$ python -q
>>> import numpy as np
>>> from numpy import linalg as LA
>>> np.set_printoptions(precision=1, suppress=True, linewidth=160, floatmode="fixed")
>>> rnd = lambda a: np.round(a, 1) + 0
>>> u = np.array([0, 1, 2, 0]) + 0.5
>>> J = np.eye(4) - 2 * np.outer(u, u) / (u @ u)
>>> print(rnd(J))
[[ 0.9 -0.2 -0.3 -0.1]
 [-0.2  0.5 -0.8 -0.2]
 [-0.3 -0.8 -0.4 -0.3]
 [-0.1 -0.2 -0.3  0.9]]
>>> print(np.all(LA.eigvalsh(J) > 0))
False
>>> print(rnd(LA.eigvalsh(J).min()))
-1.0
>>> print([round(float(LA.det(J[:i, :i])), 2) + 0 for i in range(1, 5)])
[0.94, 0.44, -0.94, -1.0]
>>> arr = np.load("x.npy")
>>> print(arr)
[[ 11.0   3.0 -15.0]
 [  3.0   3.0  -5.0]
 [-15.0  -5.0  27.0]]
>>> x = np.ones(3)
>>> for _ in range(3):
...     x = arr @ x
...     x /= LA.norm(x)
...     print(round(x @ arr @ x, 1))
... 
28.8
37.0
37.0
>>> print(rnd(x))
[-0.5 -0.2  0.8]
>>> w, V = LA.eig(arr)
>>> print(rnd(np.sort(LA.eigvals(arr.T))))
[ 2.0  2.0 37.0]
>>> print(rnd(w))
[ 2.0 37.0  2.0]
>>> L = LA.cholesky(arr)
>>> print(rnd(L @ L.T))
[[ 11.0   3.0 -15.0]
 [  3.0   3.0  -5.0]
 [-15.0  -5.0  27.0]]
>>> print(rnd(arr / np.sqrt(np.outer(np.diag(arr), np.diag(arr)))))
[[ 1.0  0.5 -0.9]
 [ 0.5  1.0 -0.6]
 [-0.9 -0.6  1.0]]
>>> print(rnd(np.prod(np.diag(L)) ** 2), rnd(LA.det(arr)))
148.0 148.0
>>> print(rnd(np.diag(L) ** 2))
[11.0  2.2  6.2]
>>> K = np.array([[2, 3, 4], [5, 6, 7], [8, 9, 10], [11, 12, 13], [14, 15, 16]])
>>> print(K)
[[ 2  3  4]
 [ 5  6  7]
 [ 8  9 10]
 [11 12 13]
 [14 15 16]]
>>> # null space of dimension 1
>>> W = np.array([[-2, -5, 1, 1], [-1, -2, 9, 0], [-9, 6, -9, -3]])
>>> coef = np.array([-2, -2, 3, 3])
>>> act = np.maximum(K @ W + coef, 0)
>>> print(act)
[[0 6 0 0]
 [0 3 0 0]
 [0 0 2 0]
 [0 0 5 0]
 [0 0 8 0]]
>>> print((act > 0).astype(int))
[[0 1 0 0]
 [0 1 0 0]
 [0 0 1 0]
 [0 0 1 0]
 [0 0 1 0]]
>>> print((act > 0).mean(axis=0))
[0.0 0.4 0.6 0.0]
>>> print(LA.matrix_rank(act))
2
>>> C = np.array([[0, -3, 3], [0, -1, -1], [3, 2, -2], [-3, -3, 0]])
>>> print(act @ C)
[[  0  -6  -6]
 [  0  -3  -3]
 [  6   4  -4]
 [ 15  10 -10]
 [ 24  16 -16]]
>>> print(LA.cond(act) > 100)
True
>>> print(np.argsort(-LA.norm(act, axis=0).round(6), kind="stable")[:3])
[2 1 0]
>>> print([round(float(x), 1) for x in LA.svd(act, compute_uv=False)[:3]])
[9.6, 6.7, 0.0]
>>> K @ K
Traceback (most recent call last):
  File "<python-input-38>", line 1, in <module>
    K @ K
    ~~^~~
ValueError: matmul: Input operand 1 has a mismatch in its core dimension 0, with gufunc signature (n?,k),(k,m?)->(n?,m?) (size 5 is different from 3)
>>> cov = K.T @ K
>>> print((K @ K.T).shape)
(5, 5)
>>> print(np.allclose(cov, cov.T))
True
>>> print(LA.matrix_rank(cov))
2
>>> left, sigma, Vt = LA.svd(K)
>>> V = Vt[:(sigma > 1e-8).sum()]
>>> rng = np.random.default_rng(8)
>>> x = K[4] + -2 * K[0] + rng.integers(2) * np.eye(3)[0]
>>> print(x)
[11.0  9.0  8.0]
>>> print(LA.matrix_rank(np.vstack([K, x])))
3
>>> print(rnd(LA.norm(x - V.T @ V @ x)))
0.4
>>> print(LA.lstsq(K[:-1].T, K[-1])[2])
2
>>> try:
...     LA.inv(K)
... except LA.LinAlgError as e:
...     print(e)
... 
Last 2 dimensions of the array must be square
>>> print(np.abs(np.diag(LA.qr(K)[1])) > 1e-9)
[ True  True False]
>>> print(np.unique(K.round(6), axis=0).shape)
(5, 3)
>>> other = np.array([[0, 1, 2, 3], [2, 3, 3, 2], [2, 0, 3, 0], [3, 0, 3, 3]])
>>> other[-1] = other[0]
>>> data = other + 0.3 * np.eye(4)
>>> print(data)
[[0.3 1.0 2.0 3.0]
 [2.0 3.3 3.0 2.0]
 [2.0 0.0 3.3 0.0]
 [0.0 1.0 2.0 3.3]]
>>> other = LA.inv(data)
>>> print(rnd(LA.inv(other)))
[[0.3 1.0 2.0 3.0]
 [2.0 3.3 3.0 2.0]
 [2.0 0.0 3.3 0.0]
 [0.0 1.0 2.0 3.3]]
>>> print(rnd(LA.cond(data)))
82.8
>>> print(rnd(LA.det(data) * LA.det(other)))
1.0
>>> print((np.abs(other) > 1e-9).astype(int))
[[1 1 1 1]
 [1 1 1 1]
 [1 1 1 1]
 [1 1 1 1]]
>>> print(np.allclose(other, data.T))
False
>>> print(rnd(LA.slogdet(data)[0]))
1.0
>>> print(np.argsort(-LA.norm(data, axis=0).round(6), kind="stable")[:3])
[2 3 1]
>>> print([round(float(x), 1) for x in LA.svd(data, compute_uv=False)[:3]])
[7.6, 3.3, 2.0]
>>> print(rnd(LA.norm(data, 2) / LA.norm(data)))
0.9
>>> left, sigma, Vt = LA.svd(data)
>>> print(np.argmax(sigma[:-1] / (sigma[1:] + 1e-6)) + 1)
3
>>> print(rnd(sigma))
[7.6 3.3 2.0 0.1]
>>> other = left[:, :3] @ np.diag(sigma[:3]) @ Vt[:3]
>>> print(LA.matrix_rank(data, rtol=0.05))
3
>>> print(rnd(LA.norm(data - other) / LA.norm(data)))
0.0
>>> E = np.loadtxt("w.csv", delimiter=",")
>>> print(rnd(E))
[[-0.2  0.4 -0.1]
 [ 0.4 -0.8 -0.2]
 [-0.9 -0.4 -0.3]
 [ 0.2  0.3 -0.9]]
>>> # orthonormal columns
>>> x = np.array([0, 3, 3])
>>> y = E @ x
>>> print(rnd(LA.pinv(E) @ E))
[[1.0 0.0 0.0]
 [0.0 1.0 0.0]
 [0.0 0.0 1.0]]
>>> print(rnd(LA.lstsq(E, y)[0]))
[0.0 3.0 3.0]
>>> y = y + 0.3 * rng.normal(size=4)
>>> print(rnd(y))
[ 0.3 -3.5 -2.0 -2.7]
>>> coef, *_ = LA.lstsq(E, y)
>>> print(rnd(LA.norm(y - E @ coef)))
0.4
>>> print(coef.round())
[-0.0  3.0  4.0]
>>> print(rnd(E.T @ (y - E @ coef)))
[0.0 0.0 0.0]
>>> print(rnd(LA.norm(E, axis=0)))
[1.0 1.0 1.0]
>>> print(rnd(LA.svd(E, compute_uv=False)))
[1.0 1.0 1.0]
>>> print(rnd(LA.pinv(E)))
[[-0.2  0.4 -0.9  0.2]
 [ 0.4 -0.8 -0.4  0.3]
 [-0.1 -0.2 -0.3 -0.9]]
>>> x = np.array([1, 3, 0])
>>> h = np.maximum(E @ x, 0)
>>> print(rnd(h))
[0.9 0.0 0.0 1.0]
>>> print(rnd(E * (h > 1e-9)[:, None]))
[[-0.2  0.4 -0.1]
 [ 0.0  0.0  0.0]
 [ 0.0  0.0  0.0]
 [ 0.2  0.3 -0.9]]
>>> print(rnd(np.maximum(E @ (3 * x), 0)))
[2.8 0.0 0.0 2.9]
>>> hat = E @ LA.solve(E.T @ E, E.T)
>>> print(rnd((np.eye(4) - hat) @ E))
[[0.0 0.0 0.0]
 [0.0 0.0 0.0]
 [0.0 0.0 0.0]
 [0.0 0.0 0.0]]
>>> print(rnd(np.diag(hat)))
[0.2 0.8 1.0 1.0]
>>> print(rnd(hat))
[[ 0.2 -0.3  0.1  0.2]
 [-0.3  0.8  0.0  0.1]
 [ 0.1  0.0  1.0  0.0]
 [ 0.2  0.1  0.0  1.0]]
>>> print(LA.matrix_rank(np.eye(4) - hat))
1
>>> print(rnd(np.trace(hat)))
3.0
>>> m1 = np.array([[-11.7, -11.2, 3.9],
...     [-2.9, -30.0, -11.4],
...     [-2.0, -22.3, 1.2],
...     [12.2, -6.2, 11.8],
...     [-20.7, -18.0, -24.7],
...     [15.2, -13.2, -12.0],
...     [-13.9, 41.4, 8.5],
...     [-5.4, -13.3, 34.0],
...     [12.4, -12.9, 16.2],
...     [-20.8, 8.1, 8.3],
...     [-14.5, -22.4, 26.6],
...     [7.0, 3.1, -11.4],
...     [-8.7, -15.5, 27.0],
...     [0.5, 18.5, 8.3],
...     [39.2, 2.4, -25.7],
...     [42.1, -10.7, 8.2]])
>>> Q, V = LA.qr(m1[:, :2])[0], LA.qr(m1[:, 2:])[0]
>>> sigma = LA.svd(Q.T @ V, compute_uv=False)
>>> print((sigma > 0.9).sum())
0
>>> x = np.array([-2, -1, 4])
>>> y = m1 @ x
>>> print(rnd(LA.lstsq(m1, y)[0]))
[-2.0 -1.0  4.0]
>>> print(rnd(LA.solve(m1.T @ m1, m1.T @ y)))
[-2.0 -1.0  4.0]
>>> y = y + 0.3 * rng.normal(size=16)
>>> print(rnd(y))
[  50.1  -10.1   31.4   29.3  -39.0  -65.0   20.4  160.4   53.4   66.5  158.0  -62.7  141.3   13.4 -183.7  -40.6]
>>> coef, *_ = LA.lstsq(m1, y)
>>> print(rnd(LA.norm(y - m1 @ coef)))
0.8
>>> print([round(float(LA.norm(LA.solve(m1.T @ m1 + lam * np.eye(3), m1.T @ y))), 2) for lam in (0, 1, 10, 100)])
[4.59, 4.59, 4.58, 4.51]
>>> print(coef.round())
[-2.0 -1.0  4.0]
>>> print(rnd(m1.T @ (y - m1 @ coef)))
[0.0 0.0 0.0]
